In [1]: import numpy as np

In [2]: np.set_printoptions(precision=3, suppress=True, linewidth=140, legacy="1.25")

In [3]: F = np.loadtxt("a.csv", delimiter=",")

In [4]: F
Out[4]: 
array([[-2., -3.,  0., -3., -3.,  0., -3., -3., -3., -3., -3., -3.,  0., -3.],
       [-3., -2.,  0., -3., -3.,  0., -3., -3., -3., -3., -3., -3.,  0., -3.],
       [ 0.,  0., -2.,  0.,  0., -3.,  0.,  0.,  0.,  0.,  0.,  0., -3.,  0.],
       [-3., -3.,  0., -2., -3.,  0., -3., -3., -3., -3., -3., -3.,  0., -3.],
       [-3., -3.,  0., -3., -2.,  0., -3., -3., -3., -3., -3., -3.,  0., -3.],
       [ 0.,  0., -3.,  0.,  0., -2.,  0.,  0.,  0.,  0.,  0.,  0., -3.,  0.],
       [-3., -3.,  0., -3., -3.,  0., -2., -3., -3., -3., -3., -3.,  0., -3.],
       [-3., -3.,  0., -3., -3.,  0., -3., -2., -3., -3., -3., -3.,  0., -3.],
       [-3., -3.,  0., -3., -3.,  0., -3., -3., -2., -3., -3., -3.,  0., -3.],
       [-3., -3.,  0., -3., -3.,  0., -3., -3., -3., -2., -3., -3.,  0., -3.],
       [-3., -3.,  0., -3., -3.,  0., -3., -3., -3., -3., -2., -3.,  0., -3.],
       [-3., -3.,  0., -3., -3.,  0., -3., -3., -3., -3., -3., -2.,  0., -3.],
       [ 0.,  0., -3.,  0.,  0., -3.,  0.,  0.,  0.,  0.,  0.,  0., -2.,  0.],
       [-3., -3.,  0., -3., -3.,  0., -3., -3., -3., -3., -3., -3.,  0., -2.]])

In [5]: np.all(np.linalg.eigvalsh(F) > 0)
Out[5]: False

In [6]: round(np.linalg.eigvalsh(F).min(), 3)
Out[6]: -32.0

In [7]: O, evecs = np.linalg.qr(F[:, :2])[0], np.linalg.qr(F[:, 2:])[0]

In [8]: s = np.linalg.svd(O.T @ evecs, compute_uv=False)

In [9]: s.round(3) + 0
Out[9]: array([0.997, 0.   ])

In [10]: round(float(np.linalg.norm(F[11] - F[12])), 3)
Out[10]: 10.77

In [11]: np.linalg.norm(F, axis=0)
Out[11]: array([9.695, 9.695, 4.69 , 9.695, 9.695, 4.69 , 9.695, 9.695, 9.695, 9.695, 9.695, 9.695, 4.69 , 9.695])

In [12]: np.round(np.linalg.norm(F, "nuc"), 3)
Out[12]: 52.0

In [13]: round(np.linalg.norm(F) ** 2 / np.linalg.norm(F, 2) ** 2, 3)
Out[13]: 1.074

In [14]: round(float(np.linalg.norm(F, 1)), 3), np.round(np.linalg.norm(F, np.inf), 3)
Out[14]: (32.0, 32.0)

In [15]: F[11] @ F[12]
Out[15]: 0.0

In [16]: M = np.load("w.npy")

In [17]: M
Out[17]: 
array([[205, 225, 167, 170, 170, 158, 129, 176, 141, 218, 169, 237, 232],
       [225, 544, 283, 197, 333, 354, 292, 349, 225, 342, 301, 369, 429],
       [167, 283, 249, 149, 177, 234, 204, 229, 191, 236, 246, 288, 324],
       [170, 197, 149, 229, 182, 200, 156, 187, 133, 233, 170, 209, 270],
       [170, 333, 177, 182, 332, 279, 182, 305, 151, 288, 248, 288, 316],
       [158, 354, 234, 200, 279, 415, 286, 328, 266, 267, 289, 331, 360],
       [129, 292, 204, 156, 182, 286, 278, 205, 159, 224, 223, 249, 334],
       [176, 349, 229, 187, 305, 328, 205, 430, 228, 325, 277, 362, 352],
       [141, 225, 191, 133, 151, 266, 159, 228, 268, 210, 211, 264, 219],
       [218, 342, 236, 233, 288, 267, 224, 325, 210, 443, 256, 331, 371],
       [169, 301, 246, 170, 248, 289, 223, 277, 211, 256, 298, 305, 351],
       [237, 369, 288, 209, 288, 331, 249, 362, 264, 331, 305, 447, 416],
       [232, 429, 324, 270, 316, 360, 334, 352, 219, 371, 351, 416, 561]])

In [18]: # equal to its transpose

In [19]: np.linalg.matrix_rank(M, rtol=0.1)
Out[19]: 1

In [20]: m1 = np.array([[1, -1, -3, 1, 1, -1, 0, -3],
    ...:     [2, -2, 3, -3, 2, -3, 0, 1],
    ...:     [-3, -2, 2, 0, 3, -2, 0, -1],
    ...:     [-3, -2, 0, -1, -3, -2, -2, 2],
    ...:     [-2, 1, 1, 0, 0, -1, -1, 0],
    ...:     [2, 1, -3, 3, 1, -3, 2, -1],
    ...:     [2, -1, 0, -3, -2, 1, -2, -3],
    ...:     [-2, -2, -1, -1, 3, -3, -2, -2]])

In [21]: m1
Out[21]: 
array([[ 1, -1, -3,  1,  1, -1,  0, -3],
       [ 2, -2,  3, -3,  2, -3,  0,  1],
       [-3, -2,  2,  0,  3, -2,  0, -1],
       [-3, -2,  0, -1, -3, -2, -2,  2],
       [-2,  1,  1,  0,  0, -1, -1,  0],
       [ 2,  1, -3,  3,  1, -3,  2, -1],
       [ 2, -1,  0, -3, -2,  1, -2, -3],
       [-2, -2, -1, -1,  3, -3, -2, -2]])

In [22]: Uu, s, VT = np.linalg.svd(M)

In [23]: np.argmax(s[:-1] / (s[1:] + 1e-6)) + 1
Out[23]: 12

In [24]: B = Uu[:, :12] @ np.diag(s[:12]) @ VT[:12]

In [25]: np.linalg.matrix_rank(M, rtol=0.05)
Out[25]: 4

In [26]: np.linalg.matrix_rank(B)
Out[26]: 12

In [27]: round(float(np.linalg.norm(M - B) / np.linalg.norm(M)), 3)
Out[27]: 0.0
